$ python -q
>>> import numpy as np
>>> np.set_printoptions(suppress=True, linewidth=200)
>>> tidy = lambda a: np.round(a, 2) + 0
>>> data = np.load("a.npy")
>>> data
array([[27., 20.,  5.],
       [20., 18.,  4.],
       [ 5.,  4.,  3.]])
>>> ev, evecs = np.linalg.eigh(data)
>>> vec = np.array([5, 3, 4])
>>> print(tidy(evecs * np.maximum(ev, 0) @ evecs.T))
[[27. 20.  5.]
 [20. 18.  4.]
 [ 5.  4.  3.]]
>>> tidy(evecs * np.abs(ev) @ evecs.T)
array([[27., 20.,  5.],
       [20., 18.,  4.],
       [ 5.,  4.,  3.]])
>>> tidy(evecs * np.sqrt(ev) @ evecs.T)
array([[4.52, 2.49, 0.62],
       [2.49, 3.4 , 0.5 ],
       [0.62, 0.5 , 1.54]])
>>> print((np.sign(evecs[:, -1].round(6)) == np.sign(evecs[0, -1].round(6))).astype(int))
[1 1 1]
>>> print(np.abs(data).sum(axis=1).max(), np.abs(ev).max())
52.0 44.0
>>> theta = np.radians(15)
>>> Rm = np.eye(3)
>>> Rm[0, 0] = Rm[2, 2] = np.cos(theta)
>>> Rm[0, 2], Rm[2, 0] = -np.sin(theta), np.sin(theta)
>>> print(tidy(Rm))
[[ 0.97  0.   -0.26]
 [ 0.    1.    0.  ]
 [ 0.26  0.    0.97]]
>>> Y = data @ Rm.T
>>> print(tidy(np.linalg.det(Rm)), tidy(np.trace(Rm)))
1.0 2.93
>>> np.allclose(data @ data.T, Y @ Y.T)
True
>>> vec = np.ones(3)
>>> for _ in range(5):
...     vec = data @ vec
...     vec /= np.linalg.norm(vec)
...     print(round(vec @ data @ vec, 2))
... 
43.98
44.0
44.0
44.0
44.0
>>> tidy(np.linalg.eigvalsh(data)[-1])
np.float64(44.0)
>>> tidy(vec)
array([0.77, 0.62, 0.15])
>>> Q, evecs = np.linalg.qr(data[:, :1])[0], np.linalg.qr(data[:, 1:])[0]
>>> sigma = np.linalg.svd(Q.T @ evecs, compute_uv=False)
>>> tidy(sigma)
array([1.])
>>> (sigma > 0.9).sum()
np.int64(1)
>>> tidy(np.linalg.norm(Q @ Q.T - evecs @ evecs.T, 2))
np.float64(1.0)
>>> tidy(np.degrees(np.arccos(sigma.clip(0, 1))))
array([5.3])
>>> P = np.triu(np.array([[-1, 0, -1], [-1, 2, -2], [2, 2, 0]]), 1) + np.eye(3)
>>> Y = P @ data @ np.linalg.inv(P)
>>> print(P @ data - data @ P)
[[ -5.  -4.  64.]
 [-10.  -8.  50.]
 [  0.   0.  13.]]
>>> tidy(np.poly(Y))
array([   1.,  -48.,  180., -176.])
>>> tidy(np.linalg.det(Y))
np.float64(176.0)
>>> np.linalg.matrix_rank(Y)
np.int64(3)
>>> sigma = 20 * 0.7 ** np.arange(3)
>>> Q, _ = np.linalg.qr(np.array([[2.6, 0.2, -0.5], [-1.6, -0.6, -0.2], [0.7, 1.4, -1.0]]))
>>> rng = np.random.default_rng(374)
>>> K = rng.normal(size=(21, 3)) * sigma @ Q
>>> tidy(K)
array([[-45.56, -19.38,  17.7 ],
       [  2.09,  19.18, -13.59],
       [-19.26, -30.42,  29.76],
       [  1.39,  10.32, -24.45],
       [ 10.49,   2.83,  21.33],
       [ -7.54,   6.3 , -20.22],
       [  5.5 ,  11.14, -23.87],
       [  9.07,  17.38,  -2.2 ],
       [  0.76,  12.43, -13.63],
       [ 28.82,   4.  ,  -4.39],
       [-21.63, -14.  ,  11.91],
       [ 13.56, -15.07,  -9.07],
       [ -4.8 ,   3.75,  -4.63],
       [ 11.64,  26.91,   3.06],
       [ 18.19,  12.65, -13.47],
       [ -8.42,  -5.83,   1.36],
       [-34.21,  -2.35,  12.49],
       [ -2.65,   0.92,  -7.29],
       [ 27.94,  -2.86,  -6.82],
       [-16.44,  -3.5 ,  19.78],
       [  4.06,  10.51,  10.76]])
>>> Z = K[[16, 6]].astype(float)
>>> for _ in range(5):
...     labels = np.linalg.norm(K[:, None] - Z, axis=-1).argmin(axis=1)
...     Z = np.array([K[labels == j].mean(axis=0) for j in range(2)])
... 
>>> labels
array([0, 1, 0, 1, 1, 1, 1, 1, 1, 1, 0, 1, 1, 1, 1, 0, 0, 1, 1, 0, 1])
>>> np.bincount(labels)
array([ 6, 15])
>>> np.abs(Z[1] - Z[0]).argmax()
np.int64(0)
>>> tidy(Z)
array([[-24.25, -12.58,  15.5 ],
       [  7.9 ,   8.03,  -7.23]])
>>> theta = np.radians(15)
>>> Rm = np.eye(3)
>>> Rm[1, 1] = Rm[0, 0] = np.cos(theta)
>>> Rm[1, 0], Rm[0, 1] = -np.sin(theta), np.sin(theta)
>>> print(tidy(Rm))
[[ 0.97  0.26  0.  ]
 [-0.26  0.97  0.  ]
 [ 0.    0.    1.  ]]
>>> Y = Z @ Rm.T
>>> tidy(Y)
array([[-26.68,  -5.87,  15.5 ],
       [  9.71,   5.71,  -7.23]])
>>> tidy(np.linalg.svd(Z, compute_uv=False)), tidy(np.linalg.svd(Y, compute_uv=False))
(array([33.98,  3.35]), array([33.98,  3.35]))
>>> tidy(np.abs(Y - Z).max(axis=0))
array([2.43, 6.71, 0.  ])
>>> np.allclose(Z @ Z.T, Y @ Y.T)
True
>>> np.allclose(np.linalg.norm(Z, axis=1), np.linalg.norm(Y, axis=1))
True
>>> P = K @ np.linalg.solve(K.T @ K, K.T)
>>> tidy(np.linalg.eigvalsh(P))
array([0., 0., 0., 0., 0., 0., 0., 0., 0., 0., 0., 0., 0., 0., 0., 0., 0., 0., 1., 1., 1.])
>>> np.linalg.matrix_rank(np.eye(21) - P)
np.int64(18)
>>> W0 = np.load("data.npy")
>>> W0
array([[0., 1., 1.],
       [1., 0., 1.],
       [1., 1., 0.]])
>>> Q, Rm = np.linalg.qr(W0)
>>> tidy(np.abs(np.diag(Rm)))
array([1.41, 1.22, 1.15])
>>> tidy(Q @ Rm)
array([[0., 1., 1.],
       [1., 0., 1.],
       [1., 1., 0.]])
>>> tidy(Q.T @ Q)
array([[1., 0., 0.],
       [0., 1., 0.],
       [0., 0., 1.]])
>>> tidy(abs(Rm[0, 0])), tidy(np.linalg.norm(W0[:, 0]))
(np.float64(1.41), np.float64(1.41))
>>> print(np.allclose(Rm.T @ Rm, W0.T @ W0))
True
>>> tidy(np.trace(Q @ Q.T))
np.float64(3.0)
>>> tidy(Q)
array([[ 0.  ,  0.82, -0.58],
       [-0.71, -0.41, -0.58],
       [-0.71,  0.41,  0.58]])
>>> tidy(Rm)
array([[-1.41, -0.71, -0.71],
       [ 0.  ,  1.22,  0.41],
       [ 0.  ,  0.  , -1.15]])
>>> arr = rng.normal(size=(17, 3))
>>> arr = 20 * arr / np.linalg.norm(arr, axis=1, keepdims=True)
>>> tidy(arr)
array([[-15.02, -12.35,   4.67],
       [  4.4 ,  11.9 , -15.46],
       [-13.62,  14.12,  -3.91],
       [-15.21,  12.98,   0.45],
       [ -2.2 ,   0.26,  19.88],
       [ -1.98,  11.3 ,  16.38],
       [-13.57, -13.29,   6.25],
       [-18.94,   6.09,   2.02],
       [ -6.61,  16.79,   8.63],
       [ 16.4 ,   5.6 ,   9.98],
       [ -6.35,  -4.2 ,  18.49],
       [  4.43,   0.6 , -19.49],
       [ 15.76, -12.29,  -0.75],
       [ -2.79,  19.39,  -4.01],
       [  0.5 ,  17.49,   9.68],
       [-11.74,  15.33,   5.22],
       [-11.64,   3.63, -15.86]])
>>> P = arr @ np.linalg.solve(arr.T @ arr, arr.T)
>>> np.allclose(P @ P, P)
True
>>> np.trace(P)
np.float64(3.0)
>>> tidy(np.diag(P))
array([0.23, 0.18, 0.15, 0.15, 0.17, 0.17, 0.22, 0.17, 0.15, 0.24, 0.17, 0.17, 0.15, 0.17, 0.18, 0.14, 0.2 ])
>>> C2 = np.cov(arr, rowvar=False)
>>> tidy(np.linalg.eigvalsh(C2)[::-1])
array([140.42, 121.2 , 102.34])
>>> tidy(C2)
array([[109.76,  -8.22,  -4.17],
       [ -8.22, 118.97, -10.55],
       [ -4.17, -10.55, 135.23]])
>>> print(tidy(np.median(arr, axis=0)))
[-6.35  6.09  4.67]
>>> np.argsort(-arr.std(axis=0).round(6), kind="stable")
array([2, 1, 0])
>>> X = np.load("arr.npy")
>>> print(X)
[[ 1 -2  4 -8]
 [ 1 -1  1 -1]
 [ 1  0  0  0]]
>>> # row 0 is much longer than the rest
>>> Y = X[0, 0] * X[1:] - np.outer(X[1:, 0], X[0])
>>> print(Y)
[[ 0  1 -3  7]
 [ 0  2 -4  8]]
>>> np.linalg.matrix_rank(Y), np.linalg.matrix_rank(X)
(np.int64(2), np.int64(3))
>>> X[:, 0] / X[0, 0]
array([1., 1., 1.])
>>> u = np.array([0, 2])
>>> np.array([np.convolve(row, u, "same") for row in X])
array([[ 0,  2, -4,  8],
       [ 0,  2, -2,  2],
       [ 0,  2,  0,  0]])
>>> np.cross(X[1, :3], X[0, :3])
array([-2, -3, -1])
>>> print(np.polyval(u, X[1]))
[2 2 2 2]
>>> np.linalg.norm(X, axis=1).argmax()
np.int64(0)
>>> print(tidy(np.linalg.norm(X) ** 2 / np.linalg.norm(X, 2) ** 2))
1.03
>>> tidy(np.linalg.norm(X, 2))
np.float64(9.37)
>>> tidy(np.linalg.norm(X[0], 1)), tidy(np.linalg.norm(X[0], np.inf))
(np.float64(15.0), np.float64(8.0))
>>> tidy(np.linalg.norm(X, axis=1))
array([9.22, 2.  , 1.  ])
>>> m1 = np.load("x.npy")
>>> m1
array([[ 0.99,  0.78, -0.13],
       [-0.3 , -0.09,  0.08],
       [-0.73, -5.89, -0.48],
       [-1.47, -0.64, -0.35],
       [ 0.72, -4.65,  0.06],
       [-0.34,  2.87,  0.52],
       [-0.61,  3.41, -0.15],
       [ 0.22,  0.55, -0.27],
       [-0.31, -6.6 , -0.39],
       [ 1.09,  1.36,  0.08],
       [ 1.38, -3.84, -0.1 ],
       [ 1.1 ,  0.64, -0.18],
       [ 0.73, -4.7 ,  0.32],
       [ 0.31, -0.27,  0.16],
       [ 0.12,  4.41, -0.33],
       [ 1.56, -0.22, -0.03],
       [ 0.16, 10.71, -0.2 ],
       [-0.01, 12.08, -0.31],
       [-1.69,  2.05, -0.2 ]])
>>> u = np.array([0, 3, 0])
>>> tidy(np.polyval(u, m1[17]))
array([-0.03, 36.24, -0.93])
>>> Z = m1[[17, 6]].astype(float)
>>> for _ in range(4):
...     labels = np.linalg.norm(m1[:, None] - Z, axis=-1).argmin(axis=1)
...     Z = np.array([m1[labels == j].mean(axis=0) for j in range(2)])
... 
>>> print(labels)
[1 1 1 1 1 1 1 1 1 1 1 1 1 1 1 1 0 0 1]
>>> print(tidy(Z[1] - Z[0]))
[  0.09 -12.03   0.17]
>>> print(np.bincount(labels))
[ 2 17]
>>> Y = np.c_[m1[:, :1] @ np.array([[0]]), np.array([1, 4, -1, -3, 4, 0, 3, 0, -6, -9, 7, 1, 2, -3, 1, 3, 4, -7, 3])]
>>> Y
array([[ 0.,  1.],
       [ 0.,  4.],
       [ 0., -1.],
       [ 0., -3.],
       [ 0.,  4.],
       [ 0.,  0.],
       [ 0.,  3.],
       [ 0.,  0.],
       [ 0., -6.],
       [ 0., -9.],
       [ 0.,  7.],
       [ 0.,  1.],
       [ 0.,  2.],
       [ 0., -3.],
       [ 0.,  1.],
       [ 0.,  3.],
       [ 0.,  4.],
       [ 0., -7.],
       [ 0.,  3.]])
>>> np.linalg.matrix_rank(Y)
np.int64(1)
>>> print(tidy(np.linalg.norm(np.linalg.qr(m1)[0].T @ Y, axis=0) ** 2 / ((Y ** 2).sum(axis=0) + 1e-12)))
[0.   0.04]
>>> np.linalg.matrix_rank(np.c_[m1, Y])
np.int64(4)
>>> M = np.load("out10.npy")
>>> M
array([[ -7.2 ,  -4.13,  -5.83],
       [ -1.86,  -0.3 ,  -0.55],
       [ -0.74,   0.02,  -0.32],
       [  8.09,   4.65,   6.56],
       [  8.66,   5.18,   6.33],
       [ -5.6 ,  -3.64,  -4.14],
       [  4.98,   3.21,   4.6 ],
       [ -2.  ,  -0.51,  -1.13],
       [  5.32,   3.29,   3.81],
       [ -3.45,  -2.15,  -2.93],
       [ -3.9 ,  -2.29,  -2.61],
       [  5.96,   3.63,   4.42],
       [  2.57,   1.83,   2.44],
       [-13.08,  -7.95, -10.76],
       [ -9.39,  -6.05,  -7.76],
       [  0.24,   0.29,  -0.31],
       [ -1.66,  -0.61,  -0.92],
       [  2.17,   1.58,   1.78],
       [  0.7 ,   0.27,   0.52],
       [  2.58,   1.64,   2.45],
       [ -8.41,  -4.97,  -6.41],
       [ -0.08,   0.35,   0.05],
       [ -7.81,  -4.65,  -6.1 ],
       [ -2.23,  -1.72,  -2.27],
       [  0.22,  -0.19,   0.  ]])
>>> C2 = np.cov(M, rowvar=False)
>>> np.argsort(-M.std(axis=0).round(6), kind="stable")
array([0, 2, 1])
>>> tidy(np.corrcoef(M[:, 1], M[:, 2])[0, 1])
np.float64(1.0)
>>> print(tidy(np.corrcoef(M.T)))
[[1. 1. 1.]
 [1. 1. 1.]
 [1. 1. 1.]]
>>> tidy(C2)
array([[30.74, 18.68, 24.38],
       [18.68, 11.44, 14.89],
       [24.38, 14.89, 19.49]])
>>> C2.shape
(3, 3)
>>> np.argwhere(np.triu(np.abs(np.corrcoef(M.T)) > 0.8, 1))
array([[0, 1],
       [0, 2],
       [1, 2]])
>>> print(np.median(M, axis=0))
[-0.74 -0.19 -0.32]
>>> tidy(np.linalg.eigvalsh(C2)[::-1])
array([61.52,  0.1 ,  0.04])
>>> mat = np.load("run15.npy")
>>> mat
array([[6., 1., 1.],
       [1., 6., 1.],
       [1., 1., 6.]])
>>> np.fft.fft(mat[0])
array([8.+0.j, 5.+0.j, 5.+0.j])
